$ python -q
>>> import numpy as np
>>> from numpy import linalg as LA
>>> np.set_printoptions(suppress=True, linewidth=160)
>>> rnd = lambda a: np.round(a, 2) + 0
>>> E = np.load("m.npy")
>>> rnd(E)
array([[ 0.49,  2.85,  0.8 ],
       [-2.96,  0.48,  0.13],
       [ 0.  ,  0.81, -2.89]])
>>> vec = np.array([-3, 1, -1])
>>> y = E @ vec
>>> rnd(y)
array([0.58, 9.22, 3.7 ])
>>> rnd(LA.solve(E, y + E[:, 1]))
array([-3.,  2., -1.])
>>> rnd(LA.solve(E, E[:, 0]))
array([1., 0., 0.])
>>> P = np.triu(np.array([[-3, -2, 2], [-2, -3, -2], [-1, 3, -1]]), 1) + np.eye(3)
>>> M2 = P @ E @ LA.inv(P)
>>> rnd(LA.det(M2))
np.float64(-27.0)
>>> print(rnd(np.poly(M2)))
[ 1.    1.92  5.76 27.  ]
>>> vec = np.array([2, -1, -1])
>>> (E @ vec).argmax()
np.int64(2)
>>> rnd(E @ vec)
array([-2.66, -6.53,  2.08])
>>> np.sign((E @ vec).round(6))
array([-1., -1.,  1.])
>>> rnd((E * vec).sum(axis=1))
array([-2.66, -6.53,  2.08])
>>> rnd(E @ np.eye(3)[0])
array([ 0.49, -2.96,  0.  ])
>>> rnd(E * vec)
array([[ 0.99, -2.85, -0.8 ],
       [-5.92, -0.48, -0.13],
       [ 0.  , -0.81,  2.89]])
>>> rnd(np.einsum("ij,j->i", E, vec))
array([-2.66, -6.53,  2.08])
>>> r0 = np.array([0, 0, 3])
>>> M2 = E + np.outer(r0, np.eye(3)[0])
>>> rnd(M2)
array([[ 0.49,  2.85,  0.8 ],
       [-2.96,  0.48,  0.13],
       [ 3.  ,  0.81, -2.89]])
>>> print(LA.matrix_rank(M2 - E))
1
>>> K = np.array([[3, 1, 0, 0, 0, 0],
...     [1, 1, 0, 0, 0, 0],
...     [-1, 2, 0, 0, 0, 0],
...     [0, 0, 3, 1, 0, 0],
...     [0, 0, 1, 1, 0, 0],
...     [0, 0, -1, 2, 0, 0],
...     [0, 0, 0, 0, 3, 1],
...     [0, 0, 0, 0, 1, 1],
...     [0, 0, 0, 0, -1, 2]])
>>> t3 = np.stack([K, -1 * K, K[::-1]])
>>> rnd(LA.norm(t3, axis=(1, 2)))
array([7.14, 7.14, 7.14])
>>> print(t3.sum(axis=0))
[[ 0  0  0  0 -1  2]
 [ 0  0  0  0  1  1]
 [ 0  0  0  0  3  1]
 [ 0  0 -1  2  0  0]
 [ 0  0  1  1  0  0]
 [ 0  0  3  1  0  0]
 [-1  2  0  0  0  0]
 [ 1  1  0  0  0  0]
 [ 3  1  0  0  0  0]]
>>> LA.matrix_rank(t3)
array([6, 6, 6])
>>> M = np.load("mat.npy")
>>> M
array([[1.  , 0.5 , 0.25],
       [0.5 , 1.  , 0.5 ],
       [0.25, 0.5 , 1.  ]])
>>> # symmetric, so the eigenvalues are real
>>> Lm = LA.cholesky(M)
>>> rnd(np.prod(np.diag(Lm)) ** 2), rnd(LA.det(M))
(np.float64(0.56), np.float64(0.56))
>>> rnd(Lm @ Lm.T)
array([[1.  , 0.5 , 0.25],
       [0.5 , 1.  , 0.5 ],
       [0.25, 0.5 , 1.  ]])
>>> vals, evecs = LA.eigh(M)
>>> rnd(LA.svd(M, compute_uv=False))
array([1.84, 0.75, 0.41])
>>> rnd(vals.sum()), np.trace(M)
(np.float64(3.0), np.float64(3.0))
>>> rng = np.random.default_rng(463)
>>> M2 = M + rng.integers(-2, 3, (3, 1)) @ rng.integers(-2, 3, (1, 3))
>>> M2
array([[ 0.  ,  0.5 , -0.75],
       [-1.5 ,  1.  , -1.5 ],
       [ 1.25,  0.5 ,  2.  ]])
>>> print(rnd(LA.svd(M2 - M, compute_uv=False)))
[3.46 0.   0.  ]
>>> LA.matrix_rank(M2 - M, tol=1e-8)
np.int64(1)
>>> M2 - M
array([[-1.,  0., -1.],
       [-2.,  0., -2.],
       [ 1.,  0.,  1.]])
>>> np.abs(M2 - M).sum(axis=1)
array([2., 4., 2.])
>>> J = np.array([[1, 0, 0, 0, 0],
...     [0, -2, 0, 0, 0],
...     [0, 0, 1, 0, 0],
...     [0, 0, 0, 0, 0],
...     [0, 0, 0, 0, -2]])
>>> print(J)
[[ 1  0  0  0  0]
 [ 0 -2  0  0  0]
 [ 0  0  1  0  0]
 [ 0  0  0  0  0]
 [ 0  0  0  0 -2]]
>>> lab = rng.permutation(5)
>>> lab
array([1, 2, 3, 0, 4])
>>> M2 = J[lab][:, lab]
>>> np.trace(M2)
np.int64(-2)
>>> np.allclose(M2, J)
False
>>> M2
array([[-2,  0,  0,  0,  0],
       [ 0,  1,  0,  0,  0],
       [ 0,  0,  0,  0,  0],
       [ 0,  0,  0,  1,  0],
       [ 0,  0,  0,  0, -2]])
>>> r0 = np.array([2, 2, 0])
>>> data = np.array([np.roll(r0, i) for i in range(3)])
>>> data
array([[2, 2, 0],
       [0, 2, 2],
       [2, 0, 2]])
>>> lab = rng.permutation(3)
>>> M2 = data[:, lab] * rng.choice([-1, 1], 3)
>>> M2
array([[ 0,  2,  2],
       [-2,  2,  0],
       [-2,  0,  2]])
>>> U, _, Vt = LA.svd(data.T @ M2)
>>> rnd(LA.lstsq(data, M2)[0])
array([[ 0.,  0.,  1.],
       [ 0.,  1.,  0.],
       [-1.,  0.,  0.]])
>>> rnd(U @ Vt)
array([[ 0.,  0.,  1.],
       [ 0.,  1.,  0.],
       [-1.,  0.,  0.]])
